$ python3 -q
>>> import numpy as np
>>> import numpy.linalg as la
>>> np.set_printoptions(precision=2, suppress=True, linewidth=200, legacy="1.25")
>>> M = np.load("sample19.npy")
>>> M
array([[0, 1, 1, 1, 0, 1],
       [0, 0, 2, 2, 0, 2],
       [2, 1, 1, 2, 0, 2],
       [1, 2, 1, 1, 0, 2],
       [0, 0, 0, 0, 1, 0],
       [1, 0, 0, 2, 0, 1]])
>>> rng = np.random.default_rng(5484)
>>> labels = rng.permutation(6)
>>> print(labels)
[5 0 3 4 1 2]
>>> other = M[labels][:, labels]
>>> print(np.sort(np.abs(la.eigvals(other))))
[0.4  1.   1.   1.33 1.33 5.73]
>>> np.round(la.det(M), 2)
-4.0
>>> M.inv()
Traceback (most recent call last):
  File "<python-input-11>", line 1, in <module>
    M.inv()
    ^^^^^
AttributeError: 'numpy.ndarray' object has no attribute 'inv'
>>> print(np.allclose(M, M.T))
False
>>> M @ M
array([[ 4,  3,  4,  7,  0,  7],
       [ 8,  6,  4, 10,  0, 10],
       [ 6,  7,  7, 12,  0, 12],
       [ 5,  4,  7, 12,  0, 11],
       [ 0,  0,  0,  0,  1,  0],
       [ 3,  5,  3,  5,  0,  6]])
>>> la.matrix_power(M, 3)
array([[22, 22, 21, 39,  0, 39],
       [28, 32, 34, 58,  0, 58],
       [38, 37, 39, 70,  0, 70],
       [37, 36, 32, 61,  0, 62],
       [ 0,  0,  0,  0,  1,  0],
       [17, 16, 21, 36,  0, 35]])
>>> np.sort(np.abs(la.eigvals(M)))
array([0.4 , 1.  , 1.  , 1.33, 1.33, 5.73])
>>> other = M / np.sqrt((M ** 2).mean(axis=1, keepdims=True))
>>> other[1]
array([0.  , 0.  , 1.41, 1.41, 0.  , 1.41])
>>> print(M - M.mean(axis=1, keepdims=True))
[[-0.67  0.33  0.33  0.33 -0.67  0.33]
 [-1.   -1.    1.    1.   -1.    1.  ]
 [ 0.67 -0.33 -0.33  0.67 -1.33  0.67]
 [-0.17  0.83 -0.17 -0.17 -1.17  0.83]
 [-0.17 -0.17 -0.17 -0.17  0.83 -0.17]
 [ 0.33 -0.67 -0.67  1.33 -0.67  0.33]]
>>> print(la.matrix_rank(M - M.mean(axis=1, keepdims=True)))
5
>>> la.norm(other, axis=1)
array([2.45, 2.45, 2.45, 2.45, 2.45, 2.45])
>>> data = np.load("block17.npy")
>>> data
array([[ 1, -1,  1, -1, -1,  1, -1,  1],
       [ 1, -1, -1,  1, -1,  1,  1, -1],
       [ 1, -1,  1, -1,  1, -1,  1, -1],
       [ 1,  1, -1, -1, -1, -1,  1,  1]])
>>> np.round(la.norm(data[1] - data[3]), 2)
4.0
>>> print(la.norm(data, axis=1))
[2.83 2.83 2.83 2.83]
>>> other = np.array([[0, 6, 7],
...     [0, 0, 6],
...     [0, 6, 3],
...     [6, 8, 0],
...     [5, 4, 2],
...     [6, 5, 0],
...     [1, 2, 8],
...     [2, 7, 3]])
>>> data @ other
array([[ -4,  10,  -3],
       [  6,   4,   1],
       [ -8,  -2,  11],
       [-14,  -8,  19]])
>>> np.vstack([data, other.T]).shape
(7, 8)
>>> np.einsum("ij,ij->i", data, data)
array([8, 8, 8, 8])
>>> other = data / la.norm(data, axis=1, keepdims=True)
>>> cov = other @ other.T
>>> (np.abs(cov) > 0.9).astype(int)
array([[1, 0, 0, 0],
       [0, 1, 0, 0],
       [0, 0, 1, 0],
       [0, 0, 0, 1]])
>>> print(np.argwhere(np.triu(np.abs(cov) > 0.95, 1)))
[]
>>> (cov - 2 * np.eye(4)).round(6).argmax(axis=1)
array([1, 0, 0, 0])
>>> print(cov.round(2) + 0)
[[1. 0. 0. 0.]
 [0. 1. 0. 0.]
 [0. 0. 1. 0.]
 [0. 0. 0. 1.]]
>>> print(np.degrees(np.arccos(np.clip(cov[3, 2], -1, 1))))
90.0
>>> la.norm(other, axis=1)
array([1., 1., 1., 1.])
>>> X = np.load("arr.npy")
>>> X
array([[0, 0, 0, 0],
       [0, 2, 2, 4],
       [0, 1, 0, 0],
       [0, 0, 0, 0],
       [0, 0, 0, 0],
       [0, 1, 0, 0],
       [0, 7, 2, 5],
       [0, 0, 0, 0],
       [0, 2, 2, 4],
       [0, 0, 0, 0],
       [4, 5, 1, 3],
       [0, 2, 2, 4],
       [4, 4, 1, 3],
       [0, 1, 0, 0],
       [0, 7, 2, 5],
       [0, 3, 2, 4],
       [0, 6, 0, 1],
       [0, 2, 2, 4],
       [0, 1, 0, 0],
       [0, 0, 0, 0],
       [0, 1, 0, 0],
       [0, 0, 0, 0],
       [0, 2, 2, 4],
       [0, 0, 0, 0],
       [0, 0, 0, 0],
       [0, 0, 0, 0],
       [4, 6, 3, 7]])
>>> vec = np.array([1, 0, 3, 1])
>>> y = X @ vec
>>> c, lr = np.zeros(4), 1 / la.norm(X, 2) ** 2
>>> for i in range(4):
...     c -= lr * X.T @ (X @ c - y)
...     if i % 1 == 0: print(i, round(la.norm(X @ c - y), 2))
... 
0 10.09
1 9.34
2 8.66
3 8.02
>>> c
array([0.4 , 0.79, 0.63, 1.34])
>>> round(la.cond(X), 2)
95.32
>>> vec = np.array([-3, -1, 3, 1])
>>> y = X @ vec
>>> la.lstsq(X, y)[0]
array([-3., -1.,  3.,  1.])
>>> y = y + 0.3 * rng.normal(size=27)
>>> print(y)
[ -0.31   7.42  -0.91  -0.42  -0.17  -1.     3.94   0.12   8.11  -0.48 -10.61   7.92  -9.64  -1.3    4.28   7.26  -4.94   7.71  -0.81   1.04  -0.42   0.53   8.21  -0.58  -0.11   0.13  -2.02]
>>> c, *_ = la.lstsq(X, y)
>>> np.round(la.norm(y - X @ c), 2)
1.82
>>> c
array([-2.89, -0.87,  3.9 ,  0.47])
>>> print(c.round())
[-3. -1.  4.  0.]
>>> J = np.load("data.npy")
>>> J
array([[-2.,  1.,  1.,  1.,  1.,  1.],
       [ 1., -2.,  1.,  1.,  1.,  1.],
       [ 1.,  1., -2.,  1.,  1.,  1.],
       [ 1.,  1.,  1., -2.,  1.,  1.],
       [ 1.,  1.,  1.,  1., -2.,  1.],
       [ 1.,  1.,  1.,  1.,  1., -2.]])
>>> cov = J.T @ J
>>> cov
array([[9., 0., 0., 0., 0., 0.],
       [0., 9., 0., 0., 0., 0.],
       [0., 0., 9., 0., 0., 0.],
       [0., 0., 0., 9., 0., 0.],
       [0., 0., 0., 0., 9., 0.],
       [0., 0., 0., 0., 0., 9.]])
>>> print(np.allclose(cov, cov.T))
True
>>> (J @ J.T).shape
(6, 6)
>>> print(np.fft.fft(J[0]))
[ 3.+0.j -3.+0.j -3.+0.j -3.+0.j -3.+0.j -3.+0.j]
>>> J @ np.ones(6)
array([3., 3., 3., 3., 3., 3.])
>>> J @ (-1.0) ** np.arange(6)
array([-3.,  3., -3.,  3., -3.,  3.])
>>> J @ J.T
array([[9., 0., 0., 0., 0., 0.],
       [0., 9., 0., 0., 0., 0.],
       [0., 0., 9., 0., 0., 0.],
       [0., 0., 0., 9., 0., 0.],
       [0., 0., 0., 0., 9., 0.],
       [0., 0., 0., 0., 0., 9.]])
>>> def softmax(z):
...     e = np.exp(z - z.max(axis=-1, keepdims=True))
...     return e / e.sum(axis=-1, keepdims=True)
... 
>>> softmax(J).sum(axis=1)
array([1., 1., 1., 1., 1., 1.])
>>> scores = J @ J.T / np.sqrt(6)
>>> print(softmax(scores))
[[0.89 0.02 0.02 0.02 0.02 0.02]
 [0.02 0.89 0.02 0.02 0.02 0.02]
 [0.02 0.02 0.89 0.02 0.02 0.02]
 [0.02 0.02 0.02 0.89 0.02 0.02]
 [0.02 0.02 0.02 0.02 0.89 0.02]
 [0.02 0.02 0.02 0.02 0.02 0.89]]
>>> softmax(scores).round(6).argmax(axis=1)
array([0, 1, 2, 3, 4, 5])
>>> softmax(scores + np.triu(np.full(scores.shape, -np.inf), 1))
array([[1.  , 0.  , 0.  , 0.  , 0.  , 0.  ],
       [0.02, 0.98, 0.  , 0.  , 0.  , 0.  ],
       [0.02, 0.02, 0.95, 0.  , 0.  , 0.  ],
       [0.02, 0.02, 0.02, 0.93, 0.  , 0.  ],
       [0.02, 0.02, 0.02, 0.02, 0.91, 0.  ],
       [0.02, 0.02, 0.02, 0.02, 0.02, 0.89]])
>>> K = np.load("dump.npy")
>>> K
array([[3., 1.],
       [1., 3.]])
>>> vec = np.ones(2)
>>> for _ in range(4):
...     vec = K @ vec
...     vec /= la.norm(vec)
...     print(round(vec @ K @ vec, 2))
... 
4.0
4.0
4.0
4.0
>>> vec
array([0.71, 0.71])
>>> labels = rng.permutation(2)
>>> labels
array([0, 1])
>>> other = K[labels][:, labels]
>>> np.allclose(other, K)
True
>>> np.diag(other)
array([3., 3.])
>>> print(round(la.det(other), 2), round(la.det(K[labels]), 2))
8.0 8.0
>>> np.trace(other)
6.0
>>> L = la.cholesky(K)
>>> np.round(np.prod(np.diag(L)) ** 2, 2), np.round(la.det(K), 2)
(8.0, 8.0)
>>> print(np.diag(L) ** 2)
[3.   2.67]
>>> arr = np.load("w.npy")
>>> arr
array([[ -9,  -7,   7,   3,  -7,  -8],
       [-27, -21,  21,   9, -21, -24],
       [  9,   7,  -7,  -3,   7,   8],
       [-18, -14,  14,   6, -14, -16]])
>>> left, sv, VT = la.svd(arr)
>>> sv.round(2) + 0
array([67.19,  0.  ,  0.  ,  0.  ])
>>> np.argmax(sv[:-1] / (sv[1:] + 1e-6)) + 1
1
>>> other = left[:, :1] @ np.diag(sv[:1]) @ VT[:1]
>>> la.matrix_rank(other)
1
>>> other
array([[ -9.,  -7.,   7.,   3.,  -7.,  -8.],
       [-27., -21.,  21.,   9., -21., -24.],
       [  9.,   7.,  -7.,  -3.,   7.,   8.],
       [-18., -14.,  14.,   6., -14., -16.]])
>>> round(la.norm(arr - other, 2), 2), round(sv[1], 2)
(0.0, 0.0)
>>> la.matrix_rank(arr, rtol=0.05)
1
>>> print(np.round(np.abs(arr - other).max(), 2))
0.0
>>> other = data + rng.integers(-2, 3, (4, 3)) @ rng.integers(-2, 3, (3, 8))
>>> other
array([[ 5, -2,  2, -3, -2,  5,  2, -1],
       [ 1, -1, -3,  1, -3,  1, -5, -1],
       [ 7, -3,  1, -5, -4,  5, -3, -4],
       [-1,  3, -5,  3,  2, -3,  1,  2]])
>>> np.abs(other - data).sum(axis=1)
array([18, 10, 30, 18])
>>> la.matrix_rank(other - data, tol=1e-8)
3
>>> W0 = np.abs(np.array([[-1, -1, -1, 1, -1, 2],
...     [0, 2, 2, 1, -1, -1],
...     [0, -1, 1, 0, 1, -2],
...     [0, 2, -1, -2, -2, 2],
...     [0, -1, -1, 1, 0, 2],
...     [0, -2, 1, -1, -2, -2]])) + np.eye(6)
>>> W0 = W0 / W0.sum(axis=1, keepdims=True)
>>> W0
array([[0.25, 0.12, 0.12, 0.12, 0.12, 0.25],
       [0.  , 0.38, 0.25, 0.12, 0.12, 0.12],
       [0.  , 0.17, 0.33, 0.  , 0.17, 0.33],
       [0.  , 0.2 , 0.1 , 0.3 , 0.2 , 0.2 ],
       [0.  , 0.17, 0.17, 0.17, 0.17, 0.33],
       [0.  , 0.22, 0.11, 0.11, 0.22, 0.33]])
>>> W0.sum(axis=0)
array([0.25, 1.26, 1.09, 0.83, 1.01, 1.57])
>>> print(W0.mean(axis=0))
[0.04 0.21 0.18 0.14 0.17 0.26]
>>> la.matrix_rank(W0)
6
>>> W0[6]
Traceback (most recent call last):
  File "<python-input-106>", line 1, in <module>
    W0[6]
    ~~^^^
IndexError: index 6 is out of bounds for axis 0 with size 6
>>> W0.shape
(6, 6)
>>> round(float(la.norm(W0)), 2)
1.18
>>> np.diff(W0, axis=0)
array([[-0.25,  0.25,  0.12,  0.  ,  0.  , -0.12],
       [ 0.  , -0.21,  0.08, -0.12,  0.04,  0.21],
       [ 0.  ,  0.03, -0.23,  0.3 ,  0.03, -0.13],
       [ 0.  , -0.03,  0.07, -0.13, -0.03,  0.13],
       [ 0.  ,  0.06, -0.06, -0.06,  0.06,  0.  ]])
